% ipython --no-banner

In [1]: import numpy as np

In [2]: np.set_printoptions(precision=3, suppress=True, linewidth=100)

In [3]: W0 = np.loadtxt("mat.csv", delimiter=",")

In [4]: print(W0)
[[3. 0. 3. 2. 3.]
 [3. 2. 3. 2. 3.]
 [3. 0. 0. 2. 3.]
 [3. 1. 1. 0. 3.]
 [1. 0. 2. 2. 0.]
 [3. 0. 2. 0. 2.]
 [3. 1. 0. 2. 2.]
 [0. 1. 3. 1. 3.]
 [0. 1. 0. 0. 0.]]

In [5]: rng = np.random.default_rng(54095)

In [6]: idx = rng.permutation(5)

In [7]: M2 = W0[:, idx] * rng.choice([-1, 1], 5)

In [8]: print(M2)
[[-3. -3. -2. -0. -3.]
 [-3. -3. -2. -2. -3.]
 [-3. -3. -2. -0. -0.]
 [-3. -3. -0. -1. -1.]
 [-1. -0. -2. -0. -2.]
 [-3. -2. -0. -0. -2.]
 [-3. -2. -2. -1. -0.]
 [-0. -3. -1. -1. -3.]
 [-0. -0. -0. -1. -0.]]

In [9]: left, _, vt = np.linalg.svd(W0.T @ M2)

In [10]: print(np.round(left @ vt, 3) + 0)
[[-1.  0.  0.  0.  0.]
 [ 0.  0.  0. -1.  0.]
 [ 0.  0.  0.  0. -1.]
 [ 0.  0. -1.  0.  0.]
 [ 0. -1.  0.  0.  0.]]

In [11]: hat = W0 @ np.linalg.solve(W0.T @ W0, W0.T)

In [12]: print(np.round(np.trace(hat), 3))
5.0

In [13]: print(np.allclose(hat @ hat, hat))
True

In [14]: print(np.round(hat @ W0[:, 3], 3) + 0)
[2. 2. 2. 0. 2. 0. 2. 1. 0.]

In [15]: x = np.array([2, 0, 2, 3, 2])

In [16]: y = W0 @ x

In [17]: print(np.round(np.linalg.solve(W0.T @ W0, W0.T @ y), 3) + 0)
[2. 0. 2. 3. 2.]

In [18]: y = y + 0.3 * rng.normal(size=9)

In [19]: print(y)
[24.287 24.006 17.414 14.119 12.399 13.925 16.029 15.08   0.02 ]

In [20]: c, *_ = np.linalg.lstsq(W0, y)

In [21]: print(c.round())
[2. 0. 2. 3. 2.]

In [22]: print([round(float(np.linalg.norm(np.linalg.solve(W0.T @ W0 + lam * np.eye(5), W0.T @ y))), 2) for lam in (0, 1, 10, 100)])
[4.6, 4.48, 3.99, 2.45]

In [23]: print(np.round(np.linalg.norm(y - W0 @ c), 3))
0.518

In [24]: print(c)
[2.035 0.054 2.152 2.993 1.853]

In [25]: print(np.round(W0.T @ (y - W0 @ c), 3) + 0)
[0. 0. 0. 0. 0.]

In [26]: u, v = W0[5], W0[4]

In [27]: print(u @ v)
7.0

In [28]: p = (u @ v) / (u @ u) * u

In [29]: print(v - p)
[-0.235  0.     1.176  2.    -0.824]

In [30]: print(np.linalg.matrix_rank(np.outer(u, v)))
1

In [31]: print((v - p) @ u)
0.0

In [32]: M2 = W0 / np.sqrt((W0 ** 2).mean(axis=1, keepdims=True))

In [33]: print(W0 - W0.mean(axis=1, keepdims=True))
[[ 0.8 -2.2  0.8 -0.2  0.8]
 [ 0.4 -0.6  0.4 -0.6  0.4]
 [ 1.4 -1.6 -1.6  0.4  1.4]
 [ 1.4 -0.6 -0.6 -1.6  1.4]
 [ 0.  -1.   1.   1.  -1. ]
 [ 1.6 -1.4  0.6 -1.4  0.6]
 [ 1.4 -0.6 -1.6  0.4  0.4]
 [-1.6 -0.6  1.4 -0.6  1.4]
 [-0.2  0.8 -0.2 -0.2 -0.2]]

In [34]: print(M2[1])
[1.134 0.756 1.134 0.756 1.134]

In [35]: print(np.linalg.matrix_rank(M2) == np.linalg.matrix_rank(W0))
True

In [36]: E = np.loadtxt("dump.csv", delimiter=",")

In [37]: print(E)
[[0.5   0.    0.5   0.    0.   ]
 [0.    0.5   0.    0.    0.5  ]
 [0.    0.5   0.5   0.    0.   ]
 [0.    0.    0.    0.5   0.5  ]
 [0.    0.333 0.    0.    0.667]]

In [38]: left, sig, vt = np.linalg.svd(E, full_matrices=False)

In [39]: print(sig / sig[0])
[1.    0.732 0.51  0.317 0.085]

In [40]: print(np.abs(vt[0]))
[0.041 0.566 0.18  0.179 0.783]

In [41]: print(np.cumsum(sig ** 2) / np.sum(sig ** 2))
[0.526 0.807 0.944 0.996 1.   ]

In [42]: print(np.round(left.T @ left, 3) + 0)
[[1. 0. 0. 0. 0.]
 [0. 1. 0. 0. 0.]
 [0. 0. 1. 0. 0.]
 [0. 0. 0. 1. 0.]
 [0. 0. 0. 0. 1.]]

In [43]: print(np.allclose(left * sig @ vt, E))
True

In [44]: print(E.sum(axis=1))
[1. 1. 1. 1. 1.]

In [45]: print(E @ np.ones(5))
[1. 1. 1. 1. 1.]

In [46]: print(np.sort(np.abs(np.linalg.eigvals(E)))[::-1])
[1.    0.5   0.5   0.5   0.167]

In [47]: p = np.eye(5)[4]

In [48]: for _ in range(3):
    ...:     p = p @ E
    ...:     print(p.round(3))
    ...: 
[0.    0.333 0.    0.    0.667]
[0.    0.389 0.    0.    0.611]
[0.    0.398 0.    0.    0.602]

In [49]: K = np.load("layer17.npy")

In [50]: print(K)
[[-3  1  1]
 [ 1 -3  1]
 [ 1  1 -3]]

In [51]: vals, evecs = np.linalg.eigh(K)

In [52]: print(np.round(evecs.T @ evecs, 3) + 0)
[[1. 0. 0.]
 [0. 1. 0.]
 [0. 0. 1.]]

In [53]: print(np.abs(evecs[:, -1]).round(6).argmax())
0

In [54]: print(np.unique(vals.round(6) + 0, return_counts=True)[1])
[2 1]

In [55]: print(round(float(vals.sum()), 3), np.trace(K))
-9.0 -9

In [56]: print(evecs @ np.diag(vals) @ evecs.T)
[[-3.  1.  1.]
 [ 1. -3.  1.]
 [ 1.  1. -3.]]

In [57]: Q, evecs = np.linalg.qr(K[:, :1])[0], np.linalg.qr(K[:, 1:])[0]

In [58]: sig = np.linalg.svd(Q.T @ evecs, compute_uv=False)

In [59]: print(np.round(np.linalg.norm(Q @ Q.T - evecs @ evecs.T, 2), 3))
1.0

In [60]: print(np.degrees(np.arccos(sig.clip(0, 1))))
[29.496]

In [61]: X = np.load("case9.npy")

In [62]: print(X)
[[ 1  2  2]
 [-2  3  5]
 [-5  4 -1]]

In [63]: theta = np.radians(120)

In [64]: R = np.eye(3)

In [65]: R[2, 2] = R[1, 1] = np.cos(theta)

In [66]: R[2, 1], R[1, 2] = -np.sin(theta), np.sin(theta)

In [67]: print(R)
[[ 1.     0.     0.   ]
 [ 0.    -0.5    0.866]
 [ 0.    -0.866 -0.5  ]]

In [68]: M2 = X @ R.T

In [69]: print(M2)
[[ 1.     0.732 -2.732]
 [-2.     2.83  -5.098]
 [-5.    -2.866 -2.964]]

In [70]: M2 = X[0, 0] * X[1:] - np.outer(X[1:, 0], X[0])

In [71]: print(M2)
[[ 0  7  9]
 [ 0 14  9]]

In [72]: print(np.flatnonzero(~M2.round(6).any(axis=1)))
[]

In [73]: arr = np.load("block16.npy")

In [74]: print(arr)
[[-19  -3  -6   8   3  -9]
 [  0  -3   5 -12 -10   1]
 [  7 -30   1  20  19  -4]
 [ 11  12  11 -32 -25  10]
 [ 31 -24  12  -1   6   9]]

In [75]: r = np.linalg.matrix_rank(arr)

In [76]: print(r)
3

In [77]: N = np.linalg.svd(arr)[2][r:].T

In [78]: print([int(np.linalg.matrix_rank(np.delete(arr, i, axis=0))) for i in range(5)])
[3, 3, 3, 3, 3]

In [79]: print(np.allclose(arr @ N, 0))
True

In [80]: print(N.shape)
(6, 3)

In [81]: print(np.abs(np.diag(np.linalg.qr(arr)[1])) > 1e-9)
[ True  True  True False False]

In [82]: print(np.allclose(arr[:-1].T @ np.linalg.lstsq(arr[:-1].T, arr[-1])[0], arr[-1]))
True

In [83]: print(np.round(arr @ np.linalg.pinv(arr) @ arr, 3) + 0)
[[-19.  -3.  -6.   8.   3.  -9.]
 [  0.  -3.   5. -12. -10.   1.]
 [  7. -30.   1.  20.  19.  -4.]
 [ 11.  12.  11. -32. -25.  10.]
 [ 31. -24.  12.  -1.   6.   9.]]

In [84]: print(np.linalg.lstsq(arr[:-1].T, arr[-1])[2])
3

In [85]: print(np.unique(arr.round(6), axis=0).shape)
(5, 6)
